In [1]: import numpy as np

In [2]: np.set_printoptions(precision=3, suppress=True, linewidth=200, legacy="1.25")

In [3]: data = np.load("case18.npy")

In [4]: data
Out[4]: 
array([[ 3.254, -3.558, -0.464, -3.125],
       [ 7.812, -5.075, -2.802,  1.994],
       [ 6.719, -6.088, -1.694,  1.767],
       [ 6.294, -6.399, -1.023,  3.456],
       [ 1.116, -3.232,  1.822, -2.463],
       [ 3.108, -2.887,  2.082, -1.868],
       [ 1.215, -2.302,  2.698, -3.415],
       [ 7.764, -3.032, -2.032,  0.175],
       [ 3.442, -2.859,  1.534, -5.413],
       [ 5.765, -7.283, -3.002,  2.574],
       [ 4.555, -1.186,  1.92 , -4.197],
       [ 7.29 , -5.79 , -1.167,  2.609],
       [ 6.705, -3.891, -1.28 ,  2.478],
       [ 4.155, -1.264,  3.153, -3.612]])

In [5]: labels = data[:, 2] > np.median(data[:, 2])

In [6]: f = data[labels].mean(axis=0) - data[~labels].mean(axis=0)

In [7]: print((((data - data.mean(axis=0)) @ f > 0) == labels).mean())
1.0

In [8]: ((data - data.mean(axis=0)) @ f > 0).astype(int)
Out[8]: array([1, 0, 0, 0, 1, 1, 1, 0, 1, 0, 1, 0, 0, 1])

In [9]: np.argsort(-np.abs(f).round(6), kind="stable")
Out[9]: array([3, 0, 2, 1])

In [10]: cen = data - data.mean(axis=0)

In [11]: V = np.linalg.svd(cen)[2][:2]

In [12]: Y = cen - cen @ V.T @ V

In [13]: Y.std(axis=0)
Out[13]: array([0.247, 0.499, 0.756, 0.624])

In [14]: np.diag(V.T @ V)
Out[14]: array([0.806, 0.44 , 0.214, 0.541])

In [15]: t3 = np.stack([data, 2 * data, data[::-1]])

In [16]: np.linalg.matrix_rank(t3)
Out[16]: array([4, 4, 4])

In [17]: (t3 @ data.T).shape
Out[17]: (3, 14, 14)

In [18]: mat = np.load("a.npy")

In [19]: print(mat)
[[ 0  1  4  5  2]
 [-1  0  1 -1  1]
 [-4 -1  0 -1 -1]
 [-5  1  1  0 -6]
 [-2 -1  1  6  0]]

In [20]: # antisymmetric, zero diagonal

In [21]: proj = np.triu(np.array([[4, 5, -5, 3, 4],
    ...:     [-2, -4, 3, 1, 0],
    ...:     [-1, 5, 4, 3, 3],
    ...:     [-3, 2, -5, -2, 5],
    ...:     [-4, 4, 3, 4, -1]]), 1) + np.eye(5)

In [22]: Y = proj @ mat @ np.linalg.inv(proj)

In [23]: proj @ mat - mat @ proj
Out[23]: 
array([[ -8.,   4.,   9.,  11., -45.],
       [-17.,   3.,  -4.,  -3.,  -3.],
       [-21.,  20., -11.,  31.,   3.],
       [-10.,  20., -23.,  41.,  17.],
       [  0.,  10.,  -7.,   4., -25.]])

In [24]: np.round(np.poly(Y), 3) + 0
Out[24]: array([  1.,   0.,  87.,   0., 747.,   0.])

In [25]: Y
Out[25]: 
array([[   -8.,    45.,  -159.,   485., -1922.],
       [  -18.,    88.,  -352.,  1018., -3970.],
       [  -25.,   124.,  -491.,  1441., -5651.],
       [  -15.,    71.,  -282.,   850., -3350.],
       [   -2.,     9.,   -36.,   111.,  -439.]])

In [26]: np.round(np.linalg.norm(Y, 2) / np.linalg.norm(Y), 3)
Out[26]: 1.0

In [27]: [round(float(x), 3) for x in np.linalg.svd(Y, compute_uv=False)[:3]]
Out[27]: [8209.091, 16.118, 3.99]

In [28]: np.argsort(-np.linalg.norm(Y, axis=0).round(6), kind="stable")[:3]
Out[28]: array([4, 3, 2])

In [29]: np.linalg.cond(Y) > 100
Out[29]: True

In [30]: E = np.load("arr.npy")

In [31]: E
Out[31]: 
array([[ 34, -21,  19,   0],
       [-21,  38, -37, -10],
       [ 19, -37,  38,  10],
       [  0, -10,  10,   4]])

In [32]: # symmetric, so the eigenvalues are real

In [33]: np.unique(E.round(6), axis=0).shape
Out[33]: (4, 4)

In [34]: print(np.abs(np.diag(np.linalg.qr(E)[1])) > 1e-9)
[ True  True  True False]

In [35]: print(np.linalg.lstsq(E[:-1].T, E[-1])[2])
3

In [36]: np.allclose(E[:-1].T @ np.linalg.lstsq(E[:-1].T, E[-1])[0], E[-1])
Out[36]: True

In [37]: [round(float(x), 3) for x in np.linalg.svd(E, compute_uv=False)[:3]]
Out[37]: [91.267, 21.71, 1.024]

In [38]: round(np.linalg.norm(E, 2) / np.linalg.norm(E), 3)
Out[38]: 0.973

In [39]: np.argsort(-np.linalg.norm(E, axis=0).round(6), kind="stable")[:3]
Out[39]: array([1, 2, 0])

In [40]: U, sig, VT = np.linalg.svd(E)

In [41]: np.argmax(sig[:-1] / (sig[1:] + 1e-6)) + 1
Out[41]: 3

In [42]: print(sig.round(3) + 0)
[91.267 21.71   1.024  0.   ]

In [43]: Y = U[:, :3] @ np.diag(sig[:3]) @ VT[:3]

In [44]: Y.round(3) + 0
Out[44]: 
array([[ 34., -21.,  19.,   0.],
       [-21.,  38., -37., -10.],
       [ 19., -37.,  38.,  10.],
       [  0., -10.,  10.,   4.]])

In [45]: np.linalg.matrix_rank(Y)
Out[45]: 3

In [46]: feats = np.load("m.npy")

In [47]: feats
Out[47]: 
array([[-8,  7,  2, 12,  3, 11],
       [24,  3,  6, 18,  9,  3],
       [ 0,  0,  0,  0,  0,  0]])

In [48]: np.linalg.matrix_rank(feats, rtol=0.1)
Out[48]: 2

In [49]: [round(float(x), 3) for x in np.linalg.svd(feats, compute_uv=False)[:3]]
Out[49]: [32.49, 19.246, 0.0]

In [50]: np.argsort(-np.linalg.norm(feats, axis=0).round(6), kind="stable")[:3]
Out[50]: array([0, 3, 5])

In [51]: np.linalg.norm(feats, axis=1).argmax()
Out[51]: 1

In [52]: np.round(np.linalg.norm(feats[1] - feats[2]), 3)
Out[52]: 32.171

In [53]: r = np.linalg.matrix_rank(feats)

In [54]: print(r)
2

In [55]: N = np.linalg.svd(feats)[2][r:].T

In [56]: print(np.round(feats @ N, 3) + 0)
[[0. 0. 0. 0.]
 [0. 0. 0. 0.]
 [0. 0. 0. 0.]]

In [57]: np.allclose(feats @ N, 0)
Out[57]: True

In [58]: print([int(np.linalg.matrix_rank(feats[:i])) for i in range(1, len(feats) + 1)])
[1, 2, 2]

In [59]: [int(np.linalg.matrix_rank(np.delete(feats, i, axis=0))) for i in range(3)]
Out[59]: [1, 1, 2]

In [60]: t3 = np.stack([feats, 5 * feats, feats[::-1]])

In [61]: print(np.linalg.matrix_rank(t3.reshape(3, -1)))
2

In [62]: t3.sum(axis=0)
Out[62]: 
array([[-48,  42,  12,  72,  18,  66],
       [168,  21,  42, 126,  63,  21],
       [ -8,   7,   2,  12,   3,  11]])

In [63]: t3.shape
Out[63]: (3, 3, 6)

In [64]: print(np.linalg.norm(t3, axis=(1, 2)))
[ 37.762 188.812  37.762]

In [65]: feats.reshape(-1, 2)
Out[65]: 
array([[-8,  7],
       [ 2, 12],
       [ 3, 11],
       [24,  3],
       [ 6, 18],
       [ 9,  3],
       [ 0,  0],
       [ 0,  0],
       [ 0,  0]])

In [66]: feats.ravel(order="F")
Out[66]: array([-8, 24,  0,  7,  3,  0,  2,  6,  0, 12, 18,  0,  3,  9,  0, 11,  3,  0])

In [67]: feats.reshape(2, -1)
Out[67]: 
array([[-8,  7,  2, 12,  3, 11, 24,  3,  6],
       [18,  9,  3,  0,  0,  0,  0,  0,  0]])

In [68]: t3 = feats.reshape(3, 2, -1)

In [69]: print(np.einsum("ihd,jhd->hij", t3, t3).shape)
(2, 3, 3)

In [70]: t3.transpose(1, 0, 2)
Out[70]: 
array([[[-8,  7,  2],
        [24,  3,  6],
        [ 0,  0,  0]],

       [[12,  3, 11],
        [18,  9,  3],
        [ 0,  0,  0]]])

In [71]: t3.sum(axis=1)
Out[71]: 
array([[ 4, 10, 13],
       [42, 12,  9],
       [ 0,  0,  0]])

In [72]: np.swapaxes(t3, 1, 2)[1]
Out[72]: 
array([[24, 18],
       [ 3,  9],
       [ 6,  3]])
